% ipython --no-banner

In [1]: import numpy as np

In [2]: from numpy import linalg as LA

In [3]: np.set_printoptions(suppress=True, linewidth=200)

In [4]: arr = np.loadtxt("x.csv", delimiter=",")

In [5]: arr
Out[5]: 
array([[ 0.   ,  0.   ,  0.   ],
       [ 0.336, -0.07 ,  0.207],
       [-0.197,  0.04 , -0.119],
       [ 0.291, -0.06 ,  0.178],
       [ 0.336, -0.07 ,  0.207],
       [-0.05 ,  0.01 , -0.03 ],
       [ 0.05 , -0.01 ,  0.03 ],
       [ 0.   ,  0.   ,  0.   ],
       [ 0.336, -0.07 ,  0.207],
       [-0.572,  0.129, -0.371],
       [-0.149,  0.03 , -0.09 ],
       [ 0.05 , -0.01 ,  0.03 ],
       [ 0.197, -0.04 ,  0.119],
       [-0.834,  0.235, -0.617],
       [ 0.05 , -0.01 ,  0.03 ],
       [-0.501,  0.11 , -0.319]])

In [6]: Uu, s, Vh = LA.svd(arr)

In [7]: np.argmax(s[:-1] / (s[1:] + 1e-6)) + 1
Out[7]: np.int64(2)

In [8]: A2 = Uu[:, :2] @ np.diag(s[:2]) @ Vh[:2]

In [9]: LA.matrix_rank(arr, rtol=0.05)
Out[9]: np.int64(1)

In [10]: np.round(np.abs(arr - A2).max(), 3)
Out[10]: np.float64(0.001)

In [11]: np.round(LA.norm(arr - A2, 2), 3), round(float(s[2]), 3)
Out[11]: (np.float64(0.001), 0.001)

In [12]: LA.matrix_rank(A2)
Out[12]: np.int64(2)

In [13]: [round(float(x), 3) for x in LA.svd(arr, compute_uv=False)[:3]]
Out[13]: [1.652, 0.071, 0.001]

In [14]: LA.cond(arr) > 100
Out[14]: np.True_

In [15]: np.argsort(-LA.norm(arr, axis=0).round(6), kind="stable")[:3]
Out[15]: array([0, 2, 1])

In [16]: W0 = np.load("out8.npy")

In [17]: W0
Out[17]: 
array([[ 0,  1, -1, -6,  8,  8,  1, -9],
       [-1,  0,  4, -1, -5,  0, -1, -1],
       [ 1, -4,  0, -1,  0,  6, -3, -1],
       [ 6,  1,  1,  0,  1,  4,  8, -1],
       [-8,  5,  0, -1,  0,  3,  8, -1],
       [-8,  0, -6, -4, -3,  0,  7, -2],
       [-1,  1,  3, -8, -8, -7,  0, -3],
       [ 9,  1,  1,  1,  1,  2,  3,  0]])

In [18]: (W0 - W0.T) / 2
Out[18]: 
array([[ 0.,  1., -1., -6.,  8.,  8.,  1., -9.],
       [-1.,  0.,  4., -1., -5.,  0., -1., -1.],
       [ 1., -4.,  0., -1.,  0.,  6., -3., -1.],
       [ 6.,  1.,  1.,  0.,  1.,  4.,  8., -1.],
       [-8.,  5.,  0., -1.,  0.,  3.,  8., -1.],
       [-8.,  0., -6., -4., -3.,  0.,  7., -2.],
       [-1.,  1.,  3., -8., -8., -7.,  0., -3.],
       [ 9.,  1.,  1.,  1.,  1.,  2.,  3.,  0.]])

In [19]: W0.inv()
AttributeError: 'numpy.ndarray' object has no attribute 'inv'


In [20]: W0 @ W0
Out[20]: 
array([[-248,   30,  -56,  -57,  -52,  -31,   47,  -21],
       [  30,  -45,   -4,   14,   -2,    2,  -64,   14],
       [ -56,   -4,  -64,   -3,   32,   23,   36,   -7],
       [ -57,   14,   -3, -120,  -34,   -1,   35,  -89],
       [ -52,   -2,   32,  -34, -164, -126,   -3,   38],
       [ -31,    2,   23,   -1, -126, -178,  -52,   64],
       [  47,  -64,   36,   35,   -3,  -52, -197,   35],
       [ -21,   14,   -7,  -89,   38,   64,   35,  -98]])

In [21]: LA.matrix_power(W0, 2)
Out[21]: 
array([[-248,   30,  -56,  -57,  -52,  -31,   47,  -21],
       [  30,  -45,   -4,   14,   -2,    2,  -64,   14],
       [ -56,   -4,  -64,   -3,   32,   23,   36,   -7],
       [ -57,   14,   -3, -120,  -34,   -1,   35,  -89],
       [ -52,   -2,   32,  -34, -164, -126,   -3,   38],
       [ -31,    2,   23,   -1, -126, -178,  -52,   64],
       [  47,  -64,   36,   35,   -3,  -52, -197,   35],
       [ -21,   14,   -7,  -89,   38,   64,   35,  -98]])

In [22]: np.trace(W0)
Out[22]: np.int64(0)

In [23]: assert W0 == W0.T
ValueError: The truth value of an array with more than one element is ambiguous. Use a.any() or a.all()


In [24]: rng = np.random.default_rng(8602)

In [25]: lab = rng.permutation(8)

In [26]: lab
Out[26]: array([4, 3, 6, 5, 2, 1, 0, 7])

In [27]: A2 = W0[lab][:, lab]

In [28]: np.trace(A2)
Out[28]: np.int64(0)

In [29]: x0 = np.array([0, -3, 0, 2, 0, 3, 2, 2])

In [30]: rhs = W0 @ x0

In [31]: rhs
Out[31]: array([ -7,  -6,  20,  23,   6,   2, -46,  11])

In [32]: np.round(LA.solve(W0, rhs + W0[:, 4]), 3) + 0
Out[32]: array([ 0., -3.,  0.,  2.,  1.,  3.,  2.,  2.])

In [33]: np.round(LA.solve(W0, 2 * rhs), 3) + 0
Out[33]: array([ 0., -6.,  0.,  4.,  0.,  6.,  4.,  4.])

In [34]: A2 = W0 ** -1
ValueError: Integers to negative integer powers are not allowed.


In [35]: A2 = LA.invert(W0)
AttributeError: module 'numpy.linalg' has no attribute 'invert'


In [36]: A2 = LA.inv(W0)

In [37]: round(LA.det(W0) * LA.det(A2), 3)
Out[37]: np.float64(1.0)

In [38]: np.round(W0 @ A2, 3) + 0
Out[38]: 
array([[1., 0., 0., 0., 0., 0., 0., 0.],
       [0., 1., 0., 0., 0., 0., 0., 0.],
       [0., 0., 1., 0., 0., 0., 0., 0.],
       [0., 0., 0., 1., 0., 0., 0., 0.],
       [0., 0., 0., 0., 1., 0., 0., 0.],
       [0., 0., 0., 0., 0., 1., 0., 0.],
       [0., 0., 0., 0., 0., 0., 1., 0.],
       [0., 0., 0., 0., 0., 0., 0., 1.]])

In [39]: np.allclose(A2, W0.T)
Out[39]: False

In [40]: np.round(LA.inv(A2), 3) + 0
Out[40]: 
array([[ 0.,  1., -1., -6.,  8.,  8.,  1., -9.],
       [-1.,  0.,  4., -1., -5.,  0., -1., -1.],
       [ 1., -4.,  0., -1.,  0.,  6., -3., -1.],
       [ 6.,  1.,  1.,  0.,  1.,  4.,  8., -1.],
       [-8.,  5.,  0., -1.,  0.,  3.,  8., -1.],
       [-8.,  0., -6., -4., -3.,  0.,  7., -2.],
       [-1.,  1.,  3., -8., -8., -7.,  0., -3.],
       [ 9.,  1.,  1.,  1.,  1.,  2.,  3.,  0.]])

In [41]: (np.abs(A2) > 1e-9).astype(int)
Out[41]: 
array([[0, 1, 1, 1, 1, 1, 1, 1],
       [1, 0, 1, 1, 1, 1, 1, 1],
       [1, 1, 0, 1, 1, 1, 1, 1],
       [1, 1, 1, 0, 1, 1, 1, 1],
       [1, 1, 1, 1, 0, 1, 1, 1],
       [1, 1, 1, 1, 1, 0, 0, 1],
       [1, 1, 1, 1, 1, 0, 0, 1],
       [1, 1, 1, 1, 1, 1, 1, 0]])
